% ipython --no-banner

In [1]: import numpy as np

In [2]: np.set_printoptions(suppress=True, linewidth=140)

In [3]: rng = np.random.default_rng(72173)

In [4]: ang = np.sort(rng.uniform(-2, 2, 11))

In [5]: K = np.c_[ang, ang ** 2, ang ** 3] @ np.array([[7, 9, 6, 7, 4], [9, 2, 9, 8, 2], [9, 3, 0, 3, 1]])

In [6]: print(K.round(3))
[[-31.163 -24.804  16.284  -3.633  -6.047]
 [-20.326 -18.954  11.096  -2.601  -4.84 ]
 [-18.921 -18.141  10.359  -2.494  -4.674]
 [ -4.683  -7.725   1.158  -2.015  -2.495]
 [ -1.896  -3.386  -0.971  -1.692  -1.316]
 [ -0.604  -0.86   -0.499  -0.608  -0.371]
 [  3.354   3.109   2.764   3.072   1.481]
 [  3.928   3.517   3.195   3.55    1.684]
 [  4.909   4.172   3.906   4.346   2.014]
 [  7.129   5.522   5.417   6.067   2.7  ]
 [ 29.002  15.67   16.805  20.434   7.832]]

In [7]: G = np.cov(K, rowvar=False)

In [8]: print(np.argsort(-K.std(axis=0).round(6), kind="stable"))
[0 1 3 2 4]

In [9]: print(G.shape)
(5, 5)

In [10]: print(np.round(np.linalg.eigvalsh(G)[::-1], 3) + 0)
[465.832  52.352   2.7     0.      0.   ]

In [11]: print(np.round(K.std(axis=0), 3))
[15.471 11.799  6.058  6.568  3.887]

In [12]: print(round(np.corrcoef(K[:, 4], K[:, 3])[0, 1], 3))
0.92

In [13]: Xc = K - K.mean(axis=0)

In [14]: V = np.linalg.svd(Xc)[2][:3]

In [15]: out = Xc - Xc @ V.T @ V

In [16]: print(np.round(np.cov(Xc @ V.T, rowvar=False), 3) + 0)
[[465.832   0.      0.   ]
 [  0.     52.352   0.   ]
 [  0.      0.      2.7  ]]

In [17]: print(np.round(np.diag(V.T @ V), 3))
[0.947 0.881 0.762 0.296 0.114]

In [18]: print(np.round(out.std(axis=0), 3) + 0)
[0. 0. 0. 0. 0.]

In [19]: A = np.array([[0.8, -0.6, -1.1, -0.2, -0.1, 0.7],
    ...:     [-0.2, -1.5, 0.3, 2.5, 0.7, -1.2],
    ...:     [1.8, -0.3, 0.1, 0.4, -0.5, 0.9],
    ...:     [0.3, -1.1, -0.7, 0.5, -1.5, 0.7],
    ...:     [-0.7, 2.0, -0.1, 0.9, 1.3, -0.3]])

In [20]: Uu, sigma, Vh = np.linalg.svd(A, full_matrices=False)

In [21]: print(Uu.shape, sigma.shape, Vh.shape)
(5, 5) (5,) (5, 6)

In [22]: print((sigma > 1e-8).sum())
5

In [23]: print(np.round(Uu.T @ A @ Vh.T, 3) + 0)
[[3.627 0.    0.    0.    0.   ]
 [0.    3.264 0.    0.    0.   ]
 [0.    0.    1.817 0.    0.   ]
 [0.    0.    0.    1.281 0.   ]
 [0.    0.    0.    0.    0.994]]

In [24]: print(np.round(np.sqrt((sigma ** 2).sum()), 3), round(np.linalg.norm(A), 3))
5.453 5.453

In [25]: print(np.round(sigma / sigma[0], 3))
[1.    0.9   0.501 0.353 0.274]

In [26]: print(np.round(Vh @ Vh.T, 3) + 0)
[[1. 0. 0. 0. 0.]
 [0. 1. 0. 0. 0.]
 [0. 0. 1. 0. 0.]
 [0. 0. 0. 1. 0.]
 [0. 0. 0. 0. 1.]]

In [27]: print(np.round(np.cumsum(sigma ** 2) / np.sum(sigma ** 2), 3))
[0.442 0.801 0.912 0.967 1.   ]

In [28]: print(np.round(Uu.T @ Uu, 3) + 0)
[[1. 0. 0. 0. 0.]
 [0. 1. 0. 0. 0.]
 [0. 0. 1. 0. 0.]
 [0. 0. 0. 1. 0.]
 [0. 0. 0. 0. 1.]]

In [29]: feats = np.loadtxt("sample3.csv", delimiter=",")

In [30]: print(feats)
[[0. 2. 2. 0. 1. 3. 2.]
 [0. 0. 0. 0. 3. 2. 2.]
 [0. 0. 0. 1. 0. 3. 0.]
 [0. 0. 0. 0. 0. 3. 1.]
 [0. 0. 0. 0. 0. 0. 0.]
 [0. 0. 0. 0. 0. 0. 3.]
 [0. 0. 0. 0. 0. 0. 0.]]

In [31]: out = np.array([[1, 4, 2],
    ...:     [0, 1, 4],
    ...:     [4, 5, 4],
    ...:     [5, 5, 4],
    ...:     [5, 3, 1],
    ...:     [4, 0, 4],
    ...:     [3, 5, 0]])

In [32]: print(np.linalg.matrix_rank(np.vstack([feats, out.T])))
7

In [33]: out @ feats
---------------------------------------------------------------------------
ValueError                                Traceback (most recent call last)
Cell In[33], line 1
----> 1 out @ feats

ValueError: matmul: Input operand 1 has a mismatch in its core dimension 0, with gufunc signature (n?,k),(k,m?)->(n?,m?) (size 7 is different from 3)

In [34]: print(np.einsum("ij->j", feats))
[ 0.  2.  2.  1.  4. 11.  8.]

In [35]: rk = np.linalg.matrix_rank(feats)

In [36]: print(rk)
5

In [37]: N = np.linalg.svd(feats)[2][rk:].T

In [38]: print([int(np.linalg.matrix_rank(feats[:, :j + 1])) for j in range(7)])
[0, 1, 1, 2, 3, 4, 5]

In [39]: print(np.round(N @ N.T, 3) + 0)
[[ 1.   0.   0.   0.   0.   0.   0. ]
 [ 0.   0.5 -0.5  0.   0.   0.   0. ]
 [ 0.  -0.5  0.5  0.   0.   0.   0. ]
 [ 0.   0.   0.   0.   0.   0.   0. ]
 [ 0.   0.   0.   0.   0.   0.   0. ]
 [ 0.   0.   0.   0.   0.   0.   0. ]
 [ 0.   0.   0.   0.   0.   0.   0. ]]

In [40]: print(np.allclose(feats @ N, 0))
True

In [41]: print(np.linalg.matrix_rank(feats.T @ feats), np.linalg.matrix_rank(feats @ feats.T))
5 5

In [42]: print(N.shape)
(7, 2)

In [43]: print(np.linalg.matrix_rank(feats, rtol=0.1))
4

In [44]: print(np.argsort(-np.linalg.norm(feats, axis=0).round(6), kind="stable")[:3])
[5 6 4]

In [45]: print(round(np.linalg.norm(feats, 2) / np.linalg.norm(feats), 3))
0.825

In [46]: print([round(float(x), 3) for x in np.linalg.svd(feats, compute_uv=False)[:3]])
[6.805, 3.324, 2.409]

In [47]: Uu, sigma, Vh = np.linalg.svd(feats)

In [48]: print(sigma.round(3))
[6.805 3.324 2.409 2.095 0.669 0.    0.   ]

In [49]: print(np.argmax(sigma[:-1] / (sigma[1:] + 1e-6)) + 1)
5

In [50]: out = Uu[:, :5] @ np.diag(sigma[:5]) @ Vh[:5]

In [51]: print(np.round(np.linalg.norm(feats - out, 2), 3), sigma[5])
0.0 0.0

In [52]: print(np.round(np.abs(feats - out).max(), 3))
0.0

In [53]: M = np.load("mat.npy")

In [54]: print(M)
[[ 0.9    0.1    1.6   -0.7    0.2    0.5  ]
 [ 0.201 -0.36   0.551 -0.284  0.421  0.777]
 [ 0.    -0.3    0.4   -0.4    0.5    0.6  ]]

In [55]: ang = np.radians(36)

In [56]: r_ = np.eye(6)

In [57]: r_[4, 4] = r_[5, 5] = np.cos(ang)

In [58]: r_[4, 5], r_[5, 4] = -np.sin(ang), np.sin(ang)

In [59]: print(r_.round(3))
[[ 1.     0.     0.     0.     0.     0.   ]
 [ 0.     1.     0.     0.     0.     0.   ]
 [ 0.     0.     1.     0.     0.     0.   ]
 [ 0.     0.     0.     1.     0.     0.   ]
 [ 0.     0.     0.     0.     0.809 -0.588]
 [ 0.     0.     0.     0.     0.588  0.809]]

In [60]: out = M @ r_.T

In [61]: print(np.allclose(M @ M.T, out @ out.T))
True

In [62]: print(np.round(np.abs(out - M).max(axis=0), 3))
[0.    0.    0.    0.    0.537 0.179]

In [63]: print(np.round(np.linalg.norm(r_, axis=1), 3))
[1. 1. 1. 1. 1. 1.]

In [64]: print(round(float(np.linalg.norm(r_[5], 1)), 3), np.round(np.linalg.norm(r_[5], np.inf), 3))
1.397 0.809

In [65]: print(round(float(np.linalg.norm(r_, 2)), 3))
1.0

In [66]: print(np.round(np.linalg.norm(r_, 1), 3), round(np.linalg.norm(r_, np.inf), 3))
1.397 1.397

In [67]: print(round(float(np.linalg.norm(r_, "nuc")), 3))
6.0

In [68]: vec = np.array([0, 0, 3, 1, 2, 3])

In [69]: print(np.round((M * vec).sum(axis=1), 3))
[6.    4.542 3.6  ]

In [70]: print(np.linalg.norm(M @ vec) <= np.linalg.norm(M, 2) * np.linalg.norm(vec) + 1e-9)
True

In [71]: print(np.round(np.einsum("ij,j->i", M, vec), 3))
[6.    4.542 3.6  ]

In [72]: print(M @ np.ones(6))
[2.6   1.306 0.8  ]

In [73]: print((M @ vec).argmax())
0

In [74]: Uu, sigma, Vh = np.linalg.svd(M, full_matrices=False)

In [75]: print(np.round(np.cumsum(sigma ** 2) / np.sum(sigma ** 2), 3))
[0.853 0.994 1.   ]

In [76]: print(np.round(np.abs(Vh[0]), 3))
[0.356 0.073 0.726 0.358 0.22  0.406]

In [77]: print(np.abs(Uu[:, 0]).round(6).argmax())
0

In [78]: q, _ = np.linalg.qr(np.array([[-0.4, 0.0, -0.2, -0.9],
    ...:     [-0.4, 0.3, 0.4, 0.3],
    ...:     [0.8, 0.0, -1.0, -0.4],
    ...:     [0.2, 0.4, -0.8, 0.2]]))

In [79]: W0 = q[:, :4]

In [80]: print(W0.round(3))
[[-0.4    0.032 -0.873 -0.277]
 [-0.4   -0.57   0.36  -0.621]
 [ 0.8   -0.064 -0.189 -0.566]
 [ 0.2   -0.819 -0.27   0.466]]

In [81]: vec = np.array([-7, -1, 5, 8])

In [82]: a = np.maximum(W0 @ vec, 0)

In [83]: print(a.round(3))
[0.    0.198 0.    1.797]

In [84]: print(np.round(np.tanh(W0 @ vec), 3))
[-0.999  0.196 -1.     0.947]

In [85]: print(np.round(W0.T @ a, 3))
[ 0.28  -1.584 -0.413  0.714]

In [86]: lab = rng.permutation(4)

In [87]: print(lab)
[0 1 2 3]

In [88]: out = W0[lab][:, lab]

In [89]: print(np.allclose(out, W0))
True

In [90]: print(np.round(np.trace(out), 3))
-0.693

In [91]: q, r_ = np.linalg.qr(W0)

In [92]: print(q.round(3))
[[-0.4    0.032 -0.873 -0.277]
 [-0.4   -0.57   0.36  -0.621]
 [ 0.8   -0.064 -0.189 -0.566]
 [ 0.2   -0.819 -0.27   0.466]]

In [93]: print(np.round(np.abs(np.diag(r_)), 3))
[1. 1. 1. 1.]

In [94]: print(np.allclose(r_.T @ r_, W0.T @ W0))
True

In [95]: print(np.round(q @ r_, 3))
[[-0.4    0.032 -0.873 -0.277]
 [-0.4   -0.57   0.36  -0.621]
 [ 0.8   -0.064 -0.189 -0.566]
 [ 0.2   -0.819 -0.27   0.466]]

In [96]: r0 = np.array([3, 2, 2, 3])

In [97]: out = W0 + np.outer(r0, np.eye(4)[1])

In [98]: print(round(np.linalg.det(out) / np.linalg.det(W0), 3), round(1 + np.linalg.solve(W0, r0)[1], 3))
-2.628 -2.628

In [99]: E = np.loadtxt("m.csv", delimiter=",")

In [100]: print(E)
[[ 0. -5.  7. -4.  2.  6.  1.  2.]
 [ 5.  0. -6. -2.  3.  4.  9.  3.]
 [-7.  6.  0. -6. -2. -3. -4.  1.]
 [ 4.  2.  6.  0.  7.  4. -1.  3.]
 [-2. -3.  2. -7.  0.  2.  1. -7.]
 [-6. -4.  3. -4. -2.  0. -5. -7.]
 [-1. -9.  4.  1. -1.  5.  0.  0.]
 [-2. -3. -1. -3.  7.  7.  0.  0.]]

In [101]: w1 = np.array([[-3, -6, -9, -5],
     ...:     [-9, 8, -1, -9],
     ...:     [-5, 3, 4, 5],
     ...:     [-4, -1, 7, -7],
     ...:     [5, 5, -3, 3],
     ...:     [8, -6, 0, -6],
     ...:     [-7, -2, 7, 7],
     ...:     [5, 5, 0, -7]])

In [102]: c = np.array([2, -1, -5, -5])

In [103]: act = np.maximum(E @ w1 + c, 0)

In [104]: print((act > 0).mean(axis=0))
[0.875 0.25  0.375 0.625]

In [105]: print((act > 0).astype(int))
[[1 0 1 1]
 [1 0 0 0]
 [0 1 0 0]
 [1 1 0 0]
 [1 0 0 1]
 [1 0 1 1]
 [1 0 1 1]
 [1 0 0 1]]

In [106]: print(act)
[[ 89.   0.   1.  66.]
 [ 24.   0.   0.   0.]
 [  0. 116.   0.   0.]
 [ 31.  37.   0.   0.]
 [ 27.   0.   0. 135.]
 [ 47.   0.   8. 112.]
 [ 97.   0.  39.  61.]
 [143.   0.   0.  27.]]

In [107]: cent = np.array([[-1, 0, 2], [0, 3, -2], [-3, 1, -2], [-1, 2, -2]])

In [108]: print((act @ cent).round(6).argmax(axis=1))
[1 2 1 1 1 1 1 2]

In [109]: print(act @ cent)
[[-158.  133.   44.]
 [ -24.    0.   48.]
 [   0.  348. -232.]
 [ -31.  111.  -12.]
 [-162.  270. -216.]
 [-183.  232. -146.]
 [-275.  161.   -6.]
 [-170.   54.  232.]]

In [110]: print(np.argsort(-np.linalg.norm(E, axis=0).round(6), kind="stable")[:3])
[1 5 2]

In [111]: print(round(float(np.linalg.norm(E, 2) / np.linalg.norm(E)), 3))
0.579

In [112]: print(np.linalg.cond(E) > 100)
False

In [113]: F = np.loadtxt("run15.csv", delimiter=",")

In [114]: print(F)
[[17.  3. 18.]
 [ 0.  0.  0.]
 [25.  7. 20.]
 [ 9.  7.  4.]
 [ 0.  3.  0.]
 [ 1.  3.  2.]
 [ 0.  0.  0.]
 [ 0.  0.  0.]
 [ 9.  5.  7.]
 [ 1.  7.  0.]]

In [115]: print(np.round(np.linalg.norm(F, axis=0), 3))
[32.833 14.107 28.16 ]

In [116]: print(F[1] @ F[9])
0.0

In [117]: print(np.round(np.linalg.norm(F, axis=1), 3))
[24.94   0.    32.772 12.083  3.     3.742  0.     0.    12.45   7.071]

In [118]: vec = np.array([3, 2, 1])

In [119]: y = F @ vec

In [120]: print(y)
[ 75.   0. 109.  45.   6.  11.   0.   0.  44.  17.]

In [121]: y = y + 0.02 * rng.normal(size=10)

In [122]: print(y.round(3))
[ 74.976  -0.022 109.017  44.996   6.01   11.017   0.02   -0.007  44.003  16.967]

In [123]: c, *_ = np.linalg.lstsq(F, y)

In [124]: print(np.round(F.T @ (y - F @ c), 3) + 0)
[0. 0. 0.]

In [125]: out = np.c_[F[:, :1] @ np.array([[1]]), np.array([4, -4, -4, -4, -4, 4, 3, -3, 3, -5])]

In [126]: print(out)
[[17.  4.]
 [ 0. -4.]
 [25. -4.]
 [ 9. -4.]
 [ 0. -4.]
 [ 1.  4.]
 [ 0.  3.]
 [ 0. -3.]
 [ 9.  3.]
 [ 1. -5.]]

In [127]: print(np.round(np.linalg.norm(np.linalg.qr(F)[0].T @ out, axis=0) ** 2 / ((out ** 2).sum(axis=0) + 1e-12), 3))
[1.    0.402]

In [128]: print(np.round(np.linalg.norm(out - F @ np.linalg.lstsq(F, out)[0], axis=0), 3) + 0)
[0.    9.409]

In [129]: X = np.loadtxt("x.csv", delimiter=",")

In [130]: print(X)
[[ 0.347 -0.042  0.006]
 [ 0.224  0.048  0.227]
 [ 0.84  -0.343 -0.305]
 [-1.078  0.25   0.081]
 [ 1.407 -0.566 -0.219]
 [ 0.626 -0.068  0.147]
 [-0.395  0.285  0.415]
 [ 1.859 -0.596 -0.122]]

In [131]: print(np.round(M - M[0], 3))
[[ 0.     0.     0.     0.     0.     0.   ]
 [-0.699 -0.46  -1.049  0.416  0.221  0.277]
 [-0.9   -0.4   -1.2    0.3    0.3    0.1  ]]

In [132]: print(M.sum(axis=1))
[2.6   1.306 0.8  ]

In [133]: print(np.round(M.sum(axis=0), 3))
[ 1.101 -0.56   2.551 -1.384  1.121  1.877]

In [134]: print(np.abs(M).max())
1.6

In [135]: vec = np.array([-1, 2, 0])

In [136]: y = X @ vec

In [137]: print(np.round(np.linalg.lstsq(X, y)[0], 3) + 0)
[-1.  2.  0.]

In [138]: print(np.round(np.linalg.pinv(X) @ X, 3) + 0)
[[1. 0. 0.]
 [0. 1. 0.]
 [0. 0. 1.]]

In [139]: y = y + 0.05 * rng.normal(size=8)

In [140]: print(y.round(3))
[-0.429 -0.229 -1.479  1.565 -2.502 -0.752  0.979 -2.983]

In [141]: c, *_ = np.linalg.lstsq(X, y)

In [142]: print(np.round(X.T @ (y - X @ c), 3) + 0)
[0. 0. 0.]

In [143]: print([round(float(np.linalg.norm(np.linalg.solve(X.T @ X + lam * np.eye(3), X.T @ y))), 2) for lam in (0, 1, 10, 100)])
[2.14, 1.39, 0.73, 0.13]

In [144]: vec = np.array([-9, 2, -3])

In [145]: print(np.round(X @ np.ones(3), 3))
[ 0.311  0.499  0.192 -0.747  0.622  0.705  0.305  1.141]

In [146]: print(X @ np.eye(3)[1])
[-0.042  0.048 -0.343  0.25  -0.566 -0.068  0.285 -0.596]

In [147]: print(np.round(X @ (2 * vec), 3))
[ -6.45   -5.202 -14.662  19.918 -26.276 -12.422   5.76  -35.114]

In [148]: print(np.linalg.matrix_rank(X))
3

In [149]: np.linalg.rank(X)
---------------------------------------------------------------------------
AttributeError                            Traceback (most recent call last)
Cell In[149], line 1
----> 1 np.linalg.rank(X)

AttributeError: module 'numpy.linalg' has no attribute 'rank'

In [150]: np.zeros(8, 3)
---------------------------------------------------------------------------
TypeError                                 Traceback (most recent call last)
Cell In[150], line 1
----> 1 np.zeros(8, 3)

TypeError: Cannot interpret '3' as a data type

In [151]: print(np.count_nonzero(X))
24

In [152]: print(np.round(np.linalg.svd(X, compute_uv=False), 3))
[3.   0.6  0.12]
